% python3 -q
>>> import numpy as np
>>> import numpy.linalg as la
>>> np.set_printoptions(precision=1, suppress=True, linewidth=100)
>>> feats = np.load("mat.npy")
>>> feats
array([[ 0., -1.,  0.,  0., -1.],
       [-1.,  0.,  0.,  0., -1.],
       [ 0.,  0.,  0., -1.,  0.],
       [ 0.,  0., -1.,  0.,  0.],
       [-1., -1.,  0.,  0.,  0.]])
>>> # 2 groups of indices that never mix
>>> x0 = np.array([2, 0, 2, 0, 3])
>>> feats @ np.eye(5)[2]
array([ 0.,  0.,  0., -1.,  0.])
>>> feats @ np.ones(5)
array([-2., -2., -1., -1., -2.])
>>> la.norm(feats @ x0) <= la.norm(feats, 2) * la.norm(x0) + 1e-9
np.True_
>>> (feats @ x0).argmax()
np.int64(2)
>>> np.sign((feats @ x0).round(6))
array([-1., -1.,  0., -1., -1.])
>>> np.einsum("ij,j->i", feats, x0)
array([-3., -5.,  0., -2., -2.])
>>> w, vecs = la.eigh(feats)
>>> w.sum(), np.trace(feats)
(np.float64(0.0), np.float64(0.0))
>>> np.unique(w.round(6) + 0, return_counts=True)[1]
array([1, 1, 3])
>>> np.einsum("ii->", feats)
np.float64(0.0)
>>> np.einsum("ij,ji->", feats, feats)
np.float64(8.0)
>>> np.kron(np.eye(2, dtype=int), feats)
array([[ 0., -1.,  0.,  0., -1.,  0., -0.,  0.,  0., -0.],
       [-1.,  0.,  0.,  0., -1., -0.,  0.,  0.,  0., -0.],
       [ 0.,  0.,  0., -1.,  0.,  0.,  0.,  0., -0.,  0.],
       [ 0.,  0., -1.,  0.,  0.,  0.,  0., -0.,  0.,  0.],
       [-1., -1.,  0.,  0.,  0., -0., -0.,  0.,  0.,  0.],
       [ 0., -0.,  0.,  0., -0.,  0., -1.,  0.,  0., -1.],
       [-0.,  0.,  0.,  0., -0., -1.,  0.,  0.,  0., -1.],
       [ 0.,  0.,  0., -0.,  0.,  0.,  0.,  0., -1.,  0.],
       [ 0.,  0., -0.,  0.,  0.,  0.,  0., -1.,  0.,  0.],
       [-0., -0.,  0.,  0.,  0., -1., -1.,  0.,  0.,  0.]])
>>> np.round(la.det(feats[::-1]), 1)
np.float64(2.0)
>>> P = np.triu(np.array([[-2, -1, 2, 2, 0],
...     [2, -3, -2, 0, 3],
...     [-1, 1, -1, -3, -3],
...     [-3, 2, 0, -3, 1],
...     [2, 0, -3, 0, -3]]), 1) + np.eye(5)
>>> A2 = P @ feats @ la.inv(P)
>>> np.round(la.det(A2), 1)
np.float64(2.0)
>>> data = np.minimum.outer(np.arange(1, 4), np.arange(1, 4)) * -1
>>> data
array([[-1, -1, -1],
       [-1, -2, -2],
       [-1, -2, -3]])
>>> x0 = np.array([3, 1, 1])
>>> (data @ x0).argmax()
np.int64(0)
>>> data @ (2 * x0)
array([-10, -14, -16])
>>> (data * x0).sum(axis=1)
array([-5, -7, -8])
>>> data @ np.ones(3)
array([-3., -5., -6.])
>>> data @ np.eye(3)[0]
array([-1., -1., -1.])
>>> data @ x0
array([-5, -7, -8])
>>> np.einsum("ij,j->i", data, x0)
array([-5, -7, -8])
>>> rng = np.random.default_rng(47924)
>>> idx = rng.permutation(5)
>>> idx
array([3, 1, 0, 4, 2])
>>> A2 = feats[idx][:, idx]
>>> A2
array([[ 0.,  0.,  0.,  0., -1.],
       [ 0.,  0., -1., -1.,  0.],
       [ 0., -1.,  0., -1.,  0.],
       [ 0., -1., -1.,  0.,  0.],
       [-1.,  0.,  0.,  0.,  0.]])
>>> np.allclose(A2, feats)
False
>>> np.poly(data)
array([1., 6., 5., 1.])
>>> round(float(la.eigvals(data).sum().real), 1)
-6.0
>>> round(la.det(data[::-1]), 1)
np.float64(1.0)
>>> la.eigvals(data)
array([-5. , -0.6, -0.3])
>>> A2 = la.inv(data)
>>> data @ A2
array([[1., 0., 0.],
       [0., 1., 0.],
       [0., 0., 1.]])
>>> np.allclose(A2, data.T)
False
>>> round(la.det(data) * la.det(A2), 1)
np.float64(1.0)
>>> la.det(data) * A2
array([[ 2., -1.,  0.],
       [-1.,  2., -1.],
       [ 0., -1.,  1.]])
>>> np.round(la.cond(data), 1)
np.float64(16.4)
>>> la.inv(A2)
array([[-1., -1., -1.],
       [-1., -2., -2.],
       [-1., -2., -3.]])
>>> np.round(la.slogdet(data)[0], 1)
np.float64(-1.0)
>>> idx = rng.permutation(3)
>>> idx
array([0, 1, 2])
>>> A2 = data[idx][:, idx]
>>> np.sort(np.abs(la.eigvals(A2)))
array([0.3, 0.6, 5. ])
>>> A2
array([[-1, -1, -1],
       [-1, -2, -2],
       [-1, -2, -3]])
>>> E = np.array([[0, 2, 0, 2, 0, 2],
...     [0, 3, 0, 3, 0, 3],
...     [3, 2, 3, 2, 3, 2],
...     [0, 2, 0, 2, 0, 2],
...     [0, 3, 0, 3, 0, 3],
...     [3, 2, 3, 2, 3, 2]])
>>> # rank 2
>>> U, s, Vh = la.svd(E)
>>> vecs = Vh[:(s > 1e-8).sum()]
>>> x0 = E[3] + 5 * E[2] + rng.integers(2) * np.eye(6)[3]
>>> x0
array([15., 12., 15., 12., 15., 12.])
>>> np.round(vecs.T @ vecs, 1) + 0
array([[0.3, 0. , 0.3, 0. , 0.3, 0. ],
       [0. , 0.3, 0. , 0.3, 0. , 0.3],
       [0.3, 0. , 0.3, 0. , 0.3, 0. ],
       [0. , 0.3, 0. , 0.3, 0. , 0.3],
       [0.3, 0. , 0.3, 0. , 0.3, 0. ],
       [0. , 0.3, 0. , 0.3, 0. , 0.3]])
>>> round(la.norm(x0 - vecs.T @ vecs @ x0), 1)
np.float64(0.0)
>>> la.matrix_rank(E, rtol=0.1)
np.int64(2)
>>> np.argsort(-la.norm(E, axis=0).round(6), kind="stable")[:3]
array([1, 3, 5])
>>> round(float(la.norm(E, 2) / la.norm(E)), 1)
0.9
>>> [round(float(x), 1) for x in la.svd(E, compute_uv=False)[:3]]
[11.0, 5.9, 0.0]
>>> la.cond(E) > 100
np.True_
>>> W0 = rng.normal(size=(19, 3)) + 20 * np.array([0, -2, -1])
>>> W0.round(1) + 0
array([[ -0.9, -40.2, -17.8],
       [  0.3, -42. , -19.1],
       [ -0.6, -38.1, -19.6],
       [  2.2, -40.6, -21.4],
       [  0. , -41.2, -18.6],
       [  0.5, -39.4, -21.4],
       [ -0.8, -39. , -19.6],
       [  0.4, -40.1, -18.5],
       [  0.4, -40.9, -19. ],
       [ -2.9, -42. , -21.4],
       [  0.9, -38.5, -19.5],
       [  0.2, -41.5, -20.6],
       [ -1.3, -38.5, -21.3],
       [ -0.7, -39.3, -21.3],
       [ -2.1, -39.4, -21.6],
       [ -0.4, -41.2, -19.3],
       [ -0.8, -40.7, -18. ],
       [  0.8, -41.8, -19.4],
       [  0.2, -39.9, -19.1]])
>>> P = W0 @ la.solve(W0.T @ W0, W0.T)
>>> np.allclose(P @ P, P)
True
>>> round(np.trace(P), 1)
np.float64(3.0)
>>> A2 = W0 / la.norm(W0, axis=1, keepdims=True)
>>> G = A2 @ A2.T
>>> la.norm(A2, axis=1)
array([1., 1., 1., 1., 1., 1., 1., 1., 1., 1., 1., 1., 1., 1., 1., 1., 1., 1., 1.])
>>> G[3]
array([1., 1., 1., 1., 1., 1., 1., 1., 1., 1., 1., 1., 1., 1., 1., 1., 1., 1., 1.])
>>> (G - 2 * np.eye(19)).round(6).argmax(axis=1)
array([16,  7,  6, 10,  1, 13,  2,  8,  7, 14, 11, 18, 14, 12, 12,  4,  0,  8, 11])
>>> G = np.cov(W0, rowvar=False)
>>> round(float(np.corrcoef(W0[:, 0], W0[:, 2])[0, 1]), 1)
0.2
>>> G.shape
(3, 3)
>>> np.argsort(-W0.std(axis=0).round(6), kind="stable")
array([2, 1, 0])
>>> la.eigvalsh(G)[::-1]
array([2. , 1.3, 1.1])
>>> A2 = np.array([[4, -1, -8], [-7, -6, -4]])
>>> m1 = np.block([[np.zeros((2, 2)), A2], [A2.T, np.zeros((3, 3))]])
>>> m1
array([[ 0.,  0.,  4., -1., -8.],
       [ 0.,  0., -7., -6., -4.],
       [ 4., -7.,  0.,  0.,  0.],
       [-1., -6.,  0.,  0.,  0.],
       [-8., -4.,  0.,  0.,  0.]])
>>> # rank 4
>>> blk = np.stack([m1, -3 * m1, m1[::-1]])
>>> la.matrix_rank(blk.reshape(3, -1))
np.int64(2)
>>> la.det(blk)
array([0., 0., 0.])
>>> U, s, Vh = la.svd(m1)
>>> s.round(1) + 0
array([10.3, 10.3,  8.8,  8.8,  0. ])
>>> np.argmax(s[:-1] / (s[1:] + 1e-6)) + 1
np.int64(4)
>>> A2 = U[:, :4] @ np.diag(s[:4]) @ Vh[:4]
>>> A2.round(1) + 0
array([[ 0.,  0.,  4., -1., -8.],
       [ 0.,  0., -7., -6., -4.],
       [ 4., -7.,  0.,  0.,  0.],
       [-1., -6.,  0.,  0.,  0.],
       [-8., -4.,  0.,  0.,  0.]])
>>> la.matrix_rank(A2)
np.int64(4)
>>> ang = np.radians(72)
>>> r_ = np.eye(5)
>>> r_[3, 3] = r_[2, 2] = np.cos(ang)
>>> r_[3, 2], r_[2, 3] = -np.sin(ang), np.sin(ang)
>>> r_
array([[ 1. ,  0. ,  0. ,  0. ,  0. ],
       [ 0. ,  1. ,  0. ,  0. ,  0. ],
       [ 0. ,  0. ,  0.3,  1. ,  0. ],
       [ 0. ,  0. , -1. ,  0.3,  0. ],
       [ 0. ,  0. ,  0. ,  0. ,  1. ]])
>>> A2 = m1 @ r_.T
>>> np.round(la.svd(m1, compute_uv=False), 1) + 0, np.round(la.svd(A2, compute_uv=False), 1) + 0
(array([10.3, 10.3,  8.8,  8.8,  0. ]), array([10.3, 10.3,  8.8,  8.8,  0. ]))
>>> A2
array([[ 0. ,  0. ,  0.3, -4.1, -8. ],
       [ 0. ,  0. , -7.9,  4.8, -4. ],
       [ 4. , -7. ,  0. ,  0. ,  0. ],
       [-1. , -6. ,  0. ,  0. ,  0. ],
       [-8. , -4. ,  0. ,  0. ,  0. ]])
>>> np.allclose(la.norm(m1, axis=1), la.norm(A2, axis=1))
True
>>> arr = np.load("data.npy")
>>> arr
array([[-3,  2,  0,  0,  0],
       [ 1, -3,  0,  0,  0],
       [ 0,  0, -1, -2,  0],
       [ 0,  0, -2, -3, -3],
       [ 0,  0, -1,  0, -2]])
>>> # splits into 2 blocks
>>> idx = rng.permutation(5)
>>> A2 = arr[:, idx] * rng.choice([-1, 1], 5)
>>> A2
array([[ 0, -3, -2,  0,  0],
       [ 0,  1,  3,  0,  0],
       [ 0,  0,  0, -2, -1],
       [ 3,  0,  0, -3, -2],
       [ 2,  0,  0,  0, -1]])
>>> U, _, Vh = la.svd(arr.T @ A2)
>>> np.round(la.lstsq(arr, A2)[0], 1) + 0
array([[ 0.,  1.,  0.,  0.,  0.],
       [ 0.,  0., -1.,  0.,  0.],
       [ 0.,  0.,  0.,  0.,  1.],
       [ 0.,  0.,  0.,  1.,  0.],
       [-1.,  0.,  0.,  0.,  0.]])
>>> np.round(U @ Vh, 1) + 0
array([[ 0.,  1.,  0.,  0.,  0.],
       [ 0.,  0., -1.,  0.,  0.],
       [ 0.,  0.,  0.,  0.,  1.],
       [ 0.,  0.,  0.,  1.,  0.],
       [-1.,  0.,  0.,  0.,  0.]])
>>> A = np.loadtxt("sample3.csv", delimiter=",")
>>> A
array([[-1.8,  2.3, -0.9, 14.6, -0.6, -1.9],
       [ 1. ,  0.9, -1.7,  0.2, -1. , -4.2],
       [ 2.4,  2.9,  0.8, -3.8, -0.1, -4.7],
       [-0.7, -1.2,  0. ,  6.5, -0.3, -3.6],
       [ 2.3,  2.8, -2. , 13.2, -0.4, -5.6],
       [-2.4,  0.4, -1. ,  4.6, -0.6,  1.7],
       [ 1.7,  2.3,  1.4,  2.7, -0.4, -4.3],
       [-2.9,  0.4, -2.2,  2.8,  0.2,  7.3],
       [ 2.2,  2.4, -1.1, -5.1,  1.3,  3.2],
       [-0.7,  0.1, -0.6,  4.7, -0.7,  0.9],
       [-3.8, -0.8,  0.8, 14.1, -0.4,  0.6],
       [ 1.4,  5.4, -1.1,  3.3, -0.3, -2.6],
       [-0.4,  0.4,  0.1, -0.7,  0.2, -4.5],
       [ 0.7,  0.3, -2.1, -0.7,  0.3, -4. ],
       [-1.1,  0.3,  1.3,  5.7, -1. ,  2. ],
       [-0.7,  0.2,  1.8, -3.7,  0.8, -1.6],
       [-0.7,  0.5,  0. ,  3.3,  0.5, -1. ],
       [ 0.1,  4.4, -0.2, -4.4,  0. , -0.5]])
>>> U, s, Vh = la.svd(W0)
>>> s
array([195.5,   5.9,   4.6])
>>> np.argmax(s[:-1] / (s[1:] + 1e-6)) + 1
np.int64(1)
>>> A2 = U[:, :1] @ np.diag(s[:1]) @ Vh[:1]
>>> la.matrix_rank(W0, rtol=0.05)
np.int64(1)
>>> round(float(np.abs(W0 - A2).max()), 1)
2.6
>>> round(la.norm(W0 - A2) / la.norm(W0), 1)
np.float64(0.0)
>>> la.matrix_rank(A2)
np.int64(1)
>>> blk = np.stack([A, 3 * A, A[::-1]])
>>> la.matrix_rank(blk)
array([6, 6, 6])
>>> np.einsum("bij,cij->bc", blk, blk)
array([[ 1218.1,  3654.4,   153.2],
       [ 3654.4, 10963.3,   459.7],
       [  153.2,   459.7,  1218.1]])
>>> blk.shape
(3, 18, 6)
>>> la.norm(blk, axis=(1, 2))
array([ 34.9, 104.7,  34.9])
>>> (blk @ A.T).shape
(3, 18, 18)
